$ python3 -q
>>> import numpy as np
>>> np.set_printoptions(suppress=True, linewidth=140)
>>> mat = np.load("m.npy")
>>> print(mat)
[[ 0.69 -2.88  2.01 -1.8  -2.04  0.48]
 [-0.96 -0.88  0.56  1.2   0.96 -0.72]
 [ 0.8  -1.14  0.82 -1.5  -1.52  0.58]
 [-0.09  0.62 -0.43  0.3   0.36 -0.06]
 [ 1.08  0.99 -0.63 -1.35 -1.08  0.81]
 [ 0.59  2.18 -1.47 -0.3   0.04  0.46]
 [-1.95  3.13 -2.24  3.75  3.84 -1.41]
 [-0.07 -5.45  3.74 -1.35 -2.   -0.11]]
>>> f, g = mat[0], mat[2]
>>> print(round(float(f @ f), 2))
20.44
>>> p = (f @ g) / (f @ f) * f
>>> print(round(float((g - p) @ f), 2))
-0.0
>>> vec = np.array([2, -3, 0, 1, -2, -3])
>>> print(np.sign((mat @ vec).round(6)))
[ 1.  1.  1. -1. -1. -1. -1.  1.]
>>> print(np.round(mat @ np.ones(6), 2))
[-3.54  0.16 -1.96  0.7  -0.18  1.5   5.12 -5.24]
>>> print(np.round(np.einsum("ij,j->i", mat, vec), 2))
[ 10.86   2.16   4.82  -2.28  -2.43  -7.12 -12.99  19.19]
>>> print(np.round(mat @ (2 * vec), 2))
[ 21.72   4.32   9.64  -4.56  -4.86 -14.24 -25.98  38.38]
>>> print(np.linalg.matrix_rank(mat, rtol=0.1))
2
>>> print([round(float(x), 2) for x in np.linalg.svd(mat, compute_uv=False)[:3]])
[10.89, 5.27, 0.0]
>>> data = np.loadtxt("x.csv", delimiter=",")
>>> print(data.round(2))
[[ 0.89  0.05  0.1   0.07 -0.15  0.13 -0.21]
 [ 0.05  0.94 -0.13 -0.09  0.09  0.09  0.1 ]
 [ 0.1  -0.13  0.68 -0.21  0.19  0.27  0.2 ]
 [ 0.07 -0.09 -0.21  0.86  0.13  0.15  0.15]
 [-0.15  0.09  0.19  0.13  0.79  0.08 -0.28]
 [ 0.13  0.09  0.27  0.15  0.08  0.22  0.21]
 [-0.21  0.1   0.2   0.15 -0.28  0.21  0.62]]
>>> print(round(float(np.linalg.det(data)), 2))
0.0
>>> print(np.round(np.linalg.matrix_power(data, 2), 2))
[[ 0.89  0.05  0.1   0.07 -0.15  0.13 -0.21]
 [ 0.05  0.94 -0.13 -0.09  0.09  0.09  0.1 ]
 [ 0.1  -0.13  0.68 -0.21  0.19  0.27  0.2 ]
 [ 0.07 -0.09 -0.21  0.86  0.13  0.15  0.15]
 [-0.15  0.09  0.19  0.13  0.79  0.08 -0.28]
 [ 0.13  0.09  0.27  0.15  0.08  0.22  0.21]
 [-0.21  0.1   0.2   0.15 -0.28  0.21  0.62]]
>>> print(np.allclose(data, data.T))
True
>>> print(np.argsort(-np.linalg.norm(data, axis=0).round(6), kind="stable")[:3])
[1 0 3]
>>> print([round(float(x), 2) for x in np.linalg.svd(data, compute_uv=False)[:3]])
[1.0, 1.0, 1.0]
>>> vals, vecs = np.linalg.eigh(data)
>>> vec = np.array([3, -3, 2, 2, -3, 2, -2])
>>> print(np.round(vecs * np.maximum(vals, 0) @ vecs.T, 2))
[[ 0.89  0.05  0.1   0.07 -0.15  0.13 -0.21]
 [ 0.05  0.94 -0.13 -0.09  0.09  0.09  0.1 ]
 [ 0.1  -0.13  0.68 -0.21  0.19  0.27  0.2 ]
 [ 0.07 -0.09 -0.21  0.86  0.13  0.15  0.15]
 [-0.15  0.09  0.19  0.13  0.79  0.08 -0.28]
 [ 0.13  0.09  0.27  0.15  0.08  0.22  0.21]
 [-0.21  0.1   0.2   0.15 -0.28  0.21  0.62]]
>>> print(np.round(vecs * np.abs(vals) @ vecs.T, 2))
[[ 0.89  0.05  0.1   0.07 -0.15  0.13 -0.21]
 [ 0.05  0.94 -0.13 -0.09  0.09  0.09  0.1 ]
 [ 0.1  -0.13  0.68 -0.21  0.19  0.27  0.2 ]
 [ 0.07 -0.09 -0.21  0.86  0.13  0.15  0.15]
 [-0.15  0.09  0.19  0.13  0.79  0.08 -0.28]
 [ 0.13  0.09  0.27  0.15  0.08  0.22  0.21]
 [-0.21  0.1   0.2   0.15 -0.28  0.21  0.62]]
>>> print(round(vec @ data @ vec, 2))
34.54
>>> print(np.round(vec @ data @ vec / (vec @ vec), 2), np.round(vals[0], 2), np.round(vals[-1], 2))
0.8 -0.0 1.0
